% ipython --no-banner

In [1]: import numpy as np

In [2]: np.set_printoptions(precision=2, suppress=True, linewidth=100, floatmode="fixed")

In [3]: rnd = lambda a: np.round(a, 2) + 0

In [4]: E = np.loadtxt("out19.csv", delimiter=",")

In [5]: print(E)
[[ 2.00  0.00  0.00  0.00  0.00  0.00]
 [ 2.00 -2.00  0.00  0.00  0.00  0.00]
 [-1.00  0.00  2.00  0.00  0.00  0.00]
 [-1.00 -2.00 -2.00  0.00  0.00  0.00]
 [ 0.00 -2.00  2.00 -2.00 -1.00  0.00]
 [-2.00 -1.00  2.00 -2.00  1.00 -2.00]]

In [6]: rng = np.random.default_rng(28764)

In [7]: z = rng.permutation(6)

In [8]: print(z)
[3 2 4 0 5 1]

In [9]: B = E[z][:, z]

In [10]: print(np.diag(B))
[ 0.00  2.00 -1.00  2.00 -2.00 -2.00]

In [11]: print(rnd(np.linalg.det(B)), rnd(np.linalg.det(E[z])))
0.0 0.0

In [12]: print(np.trace(B))
-1.0

In [13]: U, sigma, vt = np.linalg.svd(E)

In [14]: print(np.argmax(sigma[:-1] / (sigma[1:] + 1e-6)) + 1)
5

In [15]: B = U[:, :5] @ np.diag(sigma[:5]) @ vt[:5]

In [16]: print(np.linalg.matrix_rank(B))
5

In [17]: print(rnd(B))
[[ 2.00  0.00  0.00  0.00  0.00  0.00]
 [ 2.00 -2.00  0.00  0.00  0.00  0.00]
 [-1.00  0.00  2.00  0.00  0.00  0.00]
 [-1.00 -2.00 -2.00  0.00  0.00  0.00]
 [ 0.00 -2.00  2.00 -2.00 -1.00  0.00]
 [-2.00 -1.00  2.00 -2.00  1.00 -2.00]]

In [18]: print(rnd(np.linalg.norm(E - B, 2)), rnd(sigma[5]))
0.0 0.0

In [19]: print(np.linalg.matrix_rank(E, rtol=0.05))
5

In [20]: print(rnd(np.linalg.norm(E - B) / np.linalg.norm(E)))
0.0

In [21]: print(rnd(np.abs(E - B).max()))
0.0

In [22]: print(rnd(np.sort(np.linalg.eigvals(E))))
[-2.00 -2.00 -1.00  0.00  2.00  2.00]

In [23]: print(np.linalg.matrix_rank(E - E[0, 0] * np.eye(6)))
5

In [24]: print(np.prod(np.diag(E)), rnd(np.linalg.det(E)))
-0.0 0.0

In [25]: r = np.linalg.matrix_rank(E)

In [26]: print(r)
5

In [27]: null = np.linalg.svd(E)[2][r:].T

In [28]: print(rnd(null[:, 0] / null[np.abs(null[:, 0]).round(6).argmax(), 0]))
[ 0.00  0.00  0.00 -0.50  1.00  1.00]

In [29]: print(np.allclose(E @ null, 0))
True

In [30]: print(rnd(null @ null.T))
[[ 0.00  0.00  0.00  0.00  0.00  0.00]
 [ 0.00  0.00  0.00  0.00  0.00  0.00]
 [ 0.00  0.00  0.00  0.00  0.00  0.00]
 [ 0.00  0.00  0.00  0.11 -0.22 -0.22]
 [ 0.00  0.00  0.00 -0.22  0.44  0.44]
 [ 0.00  0.00  0.00 -0.22  0.44  0.44]]

In [31]: print(null.shape)
(6, 1)

In [32]: print([int(np.linalg.matrix_rank(E[:, :j + 1])) for j in range(6)])
[1, 2, 3, 4, 5, 5]

In [33]: print(np.linalg.matrix_rank(E.T @ E), np.linalg.matrix_rank(E @ E.T))
5 5

In [34]: M = np.load("dump.npy")

In [35]: print(rnd(M))
[[ 0.54  0.28 -0.46  0.65]
 [ 0.28  0.83  0.28 -0.39]
 [-0.46  0.28  0.54  0.65]
 [ 0.65 -0.39  0.65  0.09]]

In [36]: # equal to its transpose

In [37]: ev, vecs = np.linalg.eigh(M)

In [38]: x = np.array([4, -2, 4, 3])

In [39]: print(rnd(np.abs(M).sum(axis=1).max()), np.abs(ev).max())
1.93 1.0

In [40]: print(rnd(np.linalg.eigvalsh(M[1:, 1:])))
[-0.54  1.00  1.00]

In [41]: print(rnd(vecs * np.maximum(ev, 0) @ vecs.T))
[[ 0.77  0.14 -0.23  0.32]
 [ 0.14  0.92  0.14 -0.19]
 [-0.23  0.14  0.77  0.32]
 [ 0.32 -0.19  0.32  0.55]]

In [42]: print(rnd(x @ M @ x / (x @ x)), rnd(ev[0]), ev[-1])
0.74 -1.0 1.0

In [43]: print(rnd(vecs * np.abs(ev) @ vecs.T))
[[1.00 0.00 0.00 0.00]
 [0.00 1.00 0.00 0.00]
 [0.00 0.00 1.00 0.00]
 [0.00 0.00 0.00 1.00]]

In [44]: print(M.shape)
(4, 4)

In [45]: print(M.sum(axis=1))
[1.00 1.00 1.00 1.00]

In [46]: print(M.mean(axis=0))
[0.25 0.25 0.25 0.25]

In [47]: print(rnd(M - M[0]))
[[ 0.00  0.00  0.00  0.00]
 [-0.26  0.56  0.74 -1.04]
 [-1.00  0.00  1.00  0.00]
 [ 0.11 -0.67  1.11 -0.56]]

In [48]: M[:, 4]
IndexError: index 4 is out of bounds for axis 1 with size 4


In [49]: data = np.loadtxt("layer9.csv", delimiter=",")

In [50]: print(rnd(data))
[[ 0.34 -0.20 -0.26  0.15 -0.14 -0.03 -0.07 -0.06  0.25]
 [-0.20  0.15  0.12 -0.02  0.14  0.13 -0.03 -0.05 -0.19]
 [-0.26  0.12  0.47  0.08 -0.02 -0.18  0.31 -0.11 -0.14]
 [ 0.15 -0.02  0.08  0.46 -0.06  0.08  0.06 -0.45  0.06]
 [-0.14  0.14 -0.02 -0.06  0.17  0.21 -0.14 -0.02 -0.17]
 [-0.03  0.13 -0.18  0.08  0.21  0.40 -0.29 -0.17 -0.16]
 [-0.07 -0.03  0.31  0.06 -0.14 -0.29  0.31 -0.02  0.04]
 [-0.06 -0.05 -0.11 -0.45 -0.02 -0.17 -0.02  0.47  0.03]
 [ 0.25 -0.19 -0.14  0.06 -0.17 -0.16  0.04  0.03  0.24]]

In [51]: ev, vecs = np.linalg.eigh(M)

In [52]: print((ev > 1e-8).sum(), (ev < -1e-8).sum())
3 1

In [53]: print(rnd(np.linalg.eigvalsh(M @ M)))
[1.00 1.00 1.00 1.00]

In [54]: print(ev.sum(), rnd(np.trace(M)))
2.0 2.0

In [55]: r = np.linalg.matrix_rank(data)

In [56]: print(r)
3

In [57]: null = np.linalg.svd(data)[2][r:].T

In [58]: print(null.shape)
(9, 6)

In [59]: print([int(np.linalg.matrix_rank(data[:, :j + 1])) for j in range(9)])
[1, 2, 3, 3, 3, 3, 3, 3, 3]

In [60]: print([int(np.linalg.matrix_rank(np.delete(data, i, axis=0))) for i in range(9)])
[3, 3, 3, 3, 3, 3, 3, 3, 3]

In [61]: print(rnd(null @ null.T))
[[ 0.66  0.20  0.26 -0.15  0.14  0.03  0.07  0.06 -0.25]
 [ 0.20  0.85 -0.12  0.02 -0.14 -0.13  0.03  0.05  0.19]
 [ 0.26 -0.12  0.53 -0.08  0.02  0.18 -0.31  0.11  0.14]
 [-0.15  0.02 -0.08  0.54  0.06 -0.08 -0.06  0.45 -0.06]
 [ 0.14 -0.14  0.02  0.06  0.83 -0.21  0.14  0.02  0.17]
 [ 0.03 -0.13  0.18 -0.08 -0.21  0.60  0.29  0.17  0.16]
 [ 0.07  0.03 -0.31 -0.06  0.14  0.29  0.69  0.02 -0.04]
 [ 0.06  0.05  0.11  0.45  0.02  0.17  0.02  0.53 -0.03]
 [-0.25  0.19  0.14 -0.06  0.17  0.16 -0.04 -0.03  0.76]]

In [62]: print(np.allclose(data @ null, 0))
True

In [63]: ev, vecs = np.linalg.eigh(data)

In [64]: x = np.array([1, 3, 3, 2, -2, -2, -1, -3, 0])

In [65]: print(rnd(vecs * np.abs(ev) @ vecs.T))
[[ 0.34 -0.20 -0.26  0.15 -0.14 -0.03 -0.07 -0.06  0.25]
 [-0.20  0.15  0.12 -0.02  0.14  0.13 -0.03 -0.05 -0.19]
 [-0.26  0.12  0.47  0.08 -0.02 -0.18  0.31 -0.11 -0.14]
 [ 0.15 -0.02  0.08  0.46 -0.06  0.08  0.06 -0.45  0.06]
 [-0.14  0.14 -0.02 -0.06  0.17  0.21 -0.14 -0.02 -0.17]
 [-0.03  0.13 -0.18  0.08  0.21  0.40 -0.29 -0.17 -0.16]
 [-0.07 -0.03  0.31  0.06 -0.14 -0.29  0.31 -0.02  0.04]
 [-0.06 -0.05 -0.11 -0.45 -0.02 -0.17 -0.02  0.47  0.03]
 [ 0.25 -0.19 -0.14  0.06 -0.17 -0.16  0.04  0.03  0.24]]

In [66]: print(rnd(np.linalg.eigvalsh(data[1:, 1:])))
[0.00 0.00 0.00 0.00 0.00 0.66 1.00 1.00]

In [67]: print(rnd(x @ data @ x / (x @ x)), rnd(ev[0]), rnd(ev[-1]))
0.48 0.0 1.0

In [68]: print(rnd(vecs * np.maximum(ev, 0) @ vecs.T))
[[ 0.34 -0.20 -0.26  0.15 -0.14 -0.03 -0.07 -0.06  0.25]
 [-0.20  0.15  0.12 -0.02  0.14  0.13 -0.03 -0.05 -0.19]
 [-0.26  0.12  0.47  0.08 -0.02 -0.18  0.31 -0.11 -0.14]
 [ 0.15 -0.02  0.08  0.46 -0.06  0.08  0.06 -0.45  0.06]
 [-0.14  0.14 -0.02 -0.06  0.17  0.21 -0.14 -0.02 -0.17]
 [-0.03  0.13 -0.18  0.08  0.21  0.40 -0.29 -0.17 -0.16]
 [-0.07 -0.03  0.31  0.06 -0.14 -0.29  0.31 -0.02  0.04]
 [-0.06 -0.05 -0.11 -0.45 -0.02 -0.17 -0.02  0.47  0.03]
 [ 0.25 -0.19 -0.14  0.06 -0.17 -0.16  0.04  0.03  0.24]]

In [69]: print(rnd(np.abs(data).sum(axis=1).max()), rnd(np.abs(ev).max()))
1.7 1.0

In [70]: ev, vecs = np.linalg.eigvalsh(data)
ValueError: too many values to unpack (expected 2)


In [71]: ev, vecs = np.linalg.eigh(data)

In [72]: print(rnd(np.linalg.svd(data, compute_uv=False)))
[1.00 1.00 1.00 0.00 0.00 0.00 0.00 0.00 0.00]

In [73]: print(rnd(ev.sum()), rnd(np.trace(data)))
3.0 3.0

In [74]: print(np.unique(ev.round(6) + 0, return_counts=True)[1])
[6 3]

In [75]: print(rnd(np.linalg.eigvalsh(data + -1 * np.eye(9))))
[-1.00 -1.00 -1.00 -1.00 -1.00 -1.00  0.00  0.00  0.00]

In [76]: print(rnd(ev))
[0.00 0.00 0.00 0.00 0.00 0.00 1.00 1.00 1.00]

In [77]: print(rnd(np.linalg.eigvalsh(data @ data)))
[0.00 0.00 0.00 0.00 0.00 0.00 1.00 1.00 1.00]

In [78]: print(rnd(vecs.T @ data @ vecs))
[[0.00 0.00 0.00 0.00 0.00 0.00 0.00 0.00 0.00]
 [0.00 0.00 0.00 0.00 0.00 0.00 0.00 0.00 0.00]
 [0.00 0.00 0.00 0.00 0.00 0.00 0.00 0.00 0.00]
 [0.00 0.00 0.00 0.00 0.00 0.00 0.00 0.00 0.00]
 [0.00 0.00 0.00 0.00 0.00 0.00 0.00 0.00 0.00]
 [0.00 0.00 0.00 0.00 0.00 0.00 0.00 0.00 0.00]
 [0.00 0.00 0.00 0.00 0.00 0.00 1.00 0.00 0.00]
 [0.00 0.00 0.00 0.00 0.00 0.00 0.00 1.00 0.00]
 [0.00 0.00 0.00 0.00 0.00 0.00 0.00 0.00 1.00]]

In [79]: m1 = np.load("mat.npy")

In [80]: print(rnd(m1))
[[ 0.16  0.09 -0.36]
 [ 0.09  0.05 -0.20]
 [-0.36 -0.20  0.79]]

In [81]: # null space of dimension 2

In [82]: r = np.linalg.matrix_rank(m1)

In [83]: print(r)
1

In [84]: null = np.linalg.svd(m1)[2][r:].T

In [85]: print([int(np.linalg.matrix_rank(np.delete(m1, i, axis=0))) for i in range(3)])
[1, 1, 1]

In [86]: print(rnd(null @ null.T))
[[ 0.84 -0.09  0.36]
 [-0.09  0.95  0.20]
 [ 0.36  0.20  0.21]]

In [87]: print(rnd(m1 @ null))
[[0.00 0.00]
 [0.00 0.00]
 [0.00 0.00]]

In [88]: print(np.linalg.matrix_rank(m1.T @ m1), np.linalg.matrix_rank(m1 @ m1.T))
1 1

In [89]: print(np.allclose(m1 @ null, 0))
True

In [90]: print([int(np.linalg.matrix_rank(m1[:, :j + 1])) for j in range(3)])
[1, 1, 1]

In [91]: print(np.linalg.norm(m1, axis=1).argmax())
2

In [92]: print(rnd(m1[0] @ m1[2]))
-0.36

In [93]: print(rnd(np.linalg.norm(m1, 1)), rnd(np.linalg.norm(m1, np.inf)))
1.34 1.34

In [94]: print(rnd(np.linalg.norm(m1[0] - m1[2])))
1.29

In [95]: print(rnd(np.linalg.norm(m1, axis=0)))
[0.40 0.22 0.89]

In [96]: U, sigma, vt = np.linalg.svd(data)

In [97]: print(rnd(sigma))
[1.00 1.00 1.00 0.00 0.00 0.00 0.00 0.00 0.00]

In [98]: print(np.argmax(sigma[:-1] / (sigma[1:] + 1e-6)) + 1)
3

In [99]: B = U[:, :3] @ np.diag(sigma[:3]) @ vt[:3]

In [100]: print(rnd(np.linalg.norm(data - B, 2)), rnd(sigma[3]))
0.0 0.0

In [101]: print(rnd(np.linalg.norm(data - B) / np.linalg.norm(data)))
0.0

In [102]: print(rnd(B))
[[ 0.34 -0.20 -0.26  0.15 -0.14 -0.03 -0.07 -0.06  0.25]
 [-0.20  0.15  0.12 -0.02  0.14  0.13 -0.03 -0.05 -0.19]
 [-0.26  0.12  0.47  0.08 -0.02 -0.18  0.31 -0.11 -0.14]
 [ 0.15 -0.02  0.08  0.46 -0.06  0.08  0.06 -0.45  0.06]
 [-0.14  0.14 -0.02 -0.06  0.17  0.21 -0.14 -0.02 -0.17]
 [-0.03  0.13 -0.18  0.08  0.21  0.40 -0.29 -0.17 -0.16]
 [-0.07 -0.03  0.31  0.06 -0.14 -0.29  0.31 -0.02  0.04]
 [-0.06 -0.05 -0.11 -0.45 -0.02 -0.17 -0.02  0.47  0.03]
 [ 0.25 -0.19 -0.14  0.06 -0.17 -0.16  0.04  0.03  0.24]]

In [103]: print(rnd(np.abs(data - B).max()))
0.0

In [104]: W0 = np.triu(rng.random((6, 6)) < 0.4, 1).astype(int)

In [105]: W0 = W0 + W0.T

In [106]: print(W0)
[[0 1 0 0 0 1]
 [1 0 0 1 0 0]
 [0 0 0 1 1 0]
 [0 1 1 0 0 0]
 [0 0 1 0 0 1]
 [1 0 0 0 1 0]]

In [107]: blk = np.stack([W0, 3 * W0, W0[::-1]])

In [108]: print(rnd(np.linalg.norm(blk, axis=(1, 2))))
[ 3.46 10.39  3.46]

In [109]: print(W0 @ W0)
[[2 0 0 1 1 0]
 [0 2 1 0 0 1]
 [0 1 2 0 0 1]
 [1 0 0 2 1 0]
 [1 0 0 1 2 0]
 [0 1 1 0 0 2]]

In [110]: print(np.trace(W0 @ W0 @ W0) // 6)
0

In [111]: print(np.argwhere(np.triu(W0)))
[[0 1]
 [0 5]
 [1 3]
 [2 3]
 [2 4]
 [4 5]]

In [112]: print(W0.sum(axis=0))
[2 2 2 2 2 2]

In [113]: L = np.diag(W0.sum(axis=1)) - W0

In [114]: print(L)
[[ 2 -1  0  0  0 -1]
 [-1  2  0 -1  0  0]
 [ 0  0  2 -1 -1  0]
 [ 0 -1 -1  2  0  0]
 [ 0  0 -1  0  2 -1]
 [-1  0  0  0 -1  2]]

In [115]: print(round(np.linalg.det(L[1:, 1:])))
6

In [116]: print(rnd(np.linalg.eigvalsh(L)))
[0.00 1.00 1.00 3.00 3.00 4.00]

In [117]: print(L @ np.ones(6))
[0.00 0.00 0.00 0.00 0.00 0.00]
